>>> import numpy as np
>>> np.set_printoptions(precision=3, suppress=True, linewidth=160, sign=" ")
>>> m1 = np.loadtxt("test8.csv", delimiter=",")
>>> m1
array([[-0.5  ,  0.   , -0.866,  0.   ],
       [ 0.   ,  1.   ,  0.   ,  0.   ],
       [ 0.866,  0.   , -0.5  ,  0.   ],
       [ 0.   ,  0.   ,  0.   ,  1.   ]])
>>> # 3 blocks once reordered
>>> x0 = np.array([-1, -1, 0, -1])
>>> np.sign((m1 @ x0).round(6))
array([ 1., -1., -1., -1.])
>>> np.linalg.norm(m1 @ x0) <= np.linalg.norm(m1, 2) * np.linalg.norm(x0) + 1e-9
np.True_
>>> print(m1 @ x0)
[ 0.5   -1.    -0.866 -1.   ]
>>> print((m1 * x0).sum(axis=1))
[ 0.5   -1.    -0.866 -1.   ]
>>> m1 @ (2 * x0)
array([ 1.   , -2.   , -1.732, -2.   ])
>>> r0 = np.array([5, -2, -2, 2]) + 0.5
>>> W0 = np.eye(4) - 2 * np.outer(r0, r0) / (r0 @ r0)
>>> W0
array([[-0.476,  0.402,  0.402, -0.671],
       [ 0.402,  0.89 , -0.11 ,  0.183],
       [ 0.402, -0.11 ,  0.89 ,  0.183],
       [-0.671,  0.183,  0.183,  0.695]])
>>> # symmetric
>>> evals, V = np.linalg.eig(W0)
>>> print(np.round(W0 @ V[:, 0] - evals[0] * V[:, 0], 3) + 0)
[ 0.  0.  0.  0.]
>>> rng = np.random.default_rng(16606)
>>> out = W0 + rng.integers(-2, 3, (4, 1)) @ rng.integers(-2, 3, (1, 4))
>>> out
array([[ 3.524, -3.598, -3.598,  3.329],
       [ 2.402, -1.11 , -2.11 ,  2.183],
       [-1.598,  1.89 ,  2.89 , -1.817],
       [-0.671,  0.183,  0.183,  0.695]])
>>> np.round(np.linalg.svd(out - W0, compute_uv=False), 3) + 0
array([ 9.798,  0.   ,  0.   ,  0.   ])
>>> Q, R = np.linalg.qr(out)
>>> np.allclose(R.T @ R, out.T @ out)
True
>>> np.round(np.trace(Q @ Q.T), 3)
np.float64(4.0)
>>> Q.shape, R.shape
((4, 4), (4, 4))
>>> Q, R = np.linalg.qr(W0)
>>> np.round(Q.T @ Q, 3) + 0
array([[ 1.,  0.,  0.,  0.],
       [ 0.,  1.,  0.,  0.],
       [ 0.,  0.,  1.,  0.],
       [ 0.,  0.,  0.,  1.]])
>>> R.round(3) + 0
array([[ 1.,  0.,  0.,  0.],
       [ 0., -1.,  0.,  0.],
       [ 0.,  0., -1.,  0.],
       [ 0.,  0.,  0.,  1.]])
>>> print(Q)
[[-0.476 -0.402 -0.402 -0.671]
 [ 0.402 -0.89   0.11   0.183]
 [ 0.402  0.11  -0.89   0.183]
 [-0.671 -0.183 -0.183  0.695]]
>>> print(np.allclose(R.T @ R, W0.T @ W0))
True
>>> E = np.load("mat.npy")
>>> E
array([[ 1, -2, -4,  4],
       [ 1, -2, -4,  4],
       [ 2, -1, -3,  5]])
>>> # rows 0 and 1 are equal
>>> left, sv, Vh = np.linalg.svd(E)
>>> print(sv.round(3) + 0)
[ 10.504   1.632   0.   ]
>>> print(np.argmax(sv[:-1] / (sv[1:] + 1e-6)) + 1)
2
>>> out = left[:, :2] @ np.diag(sv[:2]) @ Vh[:2]
>>> round(float(np.linalg.norm(E - out) / np.linalg.norm(E)), 3)
0.0
>>> np.round(np.abs(E - out).max(), 3)
np.float64(0.0)
>>> rk = np.linalg.matrix_rank(E)
>>> print(rk)
2
>>> null = np.linalg.svd(E)[2][rk:].T
>>> [int(np.linalg.matrix_rank(np.delete(E, i, axis=0))) for i in range(3)]
[2, 2, 1]
>>> np.round(E @ null, 3) + 0
array([[ 0.,  0.],
       [ 0.,  0.],
       [ 0.,  0.]])
>>> print([int(np.linalg.matrix_rank(E[:, :j + 1])) for j in range(4)])
[1, 2, 2, 2]
>>> np.linalg.matrix_rank(E.T @ E), np.linalg.matrix_rank(E @ E.T)
(np.int64(2), np.int64(2))
>>> left, sv, Vh = np.linalg.svd(E)
>>> V = Vh[:(sv > 1e-8).sum()]
>>> x0 = E[2] + 3 * E[0] + rng.integers(2) * np.eye(4)[3]
>>> x0
array([  5.,  -7., -15.,  17.])
>>> print(np.linalg.matrix_rank(np.vstack([E, x0])))
2
>>> print(V.T @ V)
[[ 0.293  0.19   0.122  0.395]
 [ 0.19   0.333  0.429  0.048]
 [ 0.122  0.429  0.633 -0.184]
 [ 0.395  0.048 -0.184  0.741]]
>>> M = np.loadtxt("m.csv", delimiter=",")
>>> M
array([[-1.,  0.,  1.,  2.],
       [ 3.,  4.,  5.,  6.],
       [ 7.,  8.,  9., 10.]])
>>> # rows and columns are dependent
>>> np.unravel_index(np.abs(M).argmax(), M.shape)
(np.int64(2), np.int64(3))
>>> np.linalg.rank(M)
Traceback (most recent call last):
  File "<python-input-56>", line 1, in <module>
    np.linalg.rank(M)
    ^^^^^^^^^^^^^^
AttributeError: module 'numpy.linalg' has no attribute 'rank'
>>> np.round(np.linalg.svd(M, compute_uv=False), 3) + 0
array([ 19.518,   2.245,   0.   ])
>>> th = np.radians(30)
>>> R = np.eye(4)
>>> R[1, 1] = R[0, 0] = np.cos(th)
>>> R[1, 0], R[0, 1] = -np.sin(th), np.sin(th)
>>> R
array([[ 0.866,  0.5  ,  0.   ,  0.   ],
       [-0.5  ,  0.866,  0.   ,  0.   ],
       [ 0.   ,  0.   ,  1.   ,  0.   ],
       [ 0.   ,  0.   ,  0.   ,  1.   ]])
>>> out = M @ R.T
>>> np.abs(out - M).max(axis=0)
array([ 3.062,  4.572,  0.   ,  0.   ])
>>> evals, V = np.linalg.eigvalsh(W0)
Traceback (most recent call last):
  File "<python-input-65>", line 1, in <module>
    evals, V = np.linalg.eigvalsh(W0)
    ^^^^^^^^
ValueError: too many values to unpack (expected 2)
>>> evals, V = np.linalg.eigh(W0)
>>> print(round(float(evals.sum()), 3), np.trace(W0))
2.0 2.0
>>> np.linalg.eigvalsh(W0 @ W0)
array([ 1.,  1.,  1.,  1.])
>>> np.linalg.svd(W0, compute_uv=False)
array([ 1.,  1.,  1.,  1.])
>>> evals
array([-1.,  1.,  1.,  1.])
>>> np.round(V.T @ V, 3) + 0
array([[ 1.,  0.,  0.,  0.],
       [ 0.,  1.,  0.,  0.],
       [ 0.,  0.,  1.,  0.],
       [ 0.,  0.,  0.,  1.]])
>>> np.round(V.T @ W0 @ V, 3) + 0
array([[-1.,  0.,  0.,  0.],
       [ 0.,  1.,  0.,  0.],
       [ 0.,  0.,  1.,  0.],
       [ 0.,  0.,  0.,  1.]])
>>> print(V @ np.diag(evals) @ V.T)
[[-0.476  0.402  0.402 -0.671]
 [ 0.402  0.89  -0.11   0.183]
 [ 0.402 -0.11   0.89   0.183]
 [-0.671  0.183  0.183  0.695]]
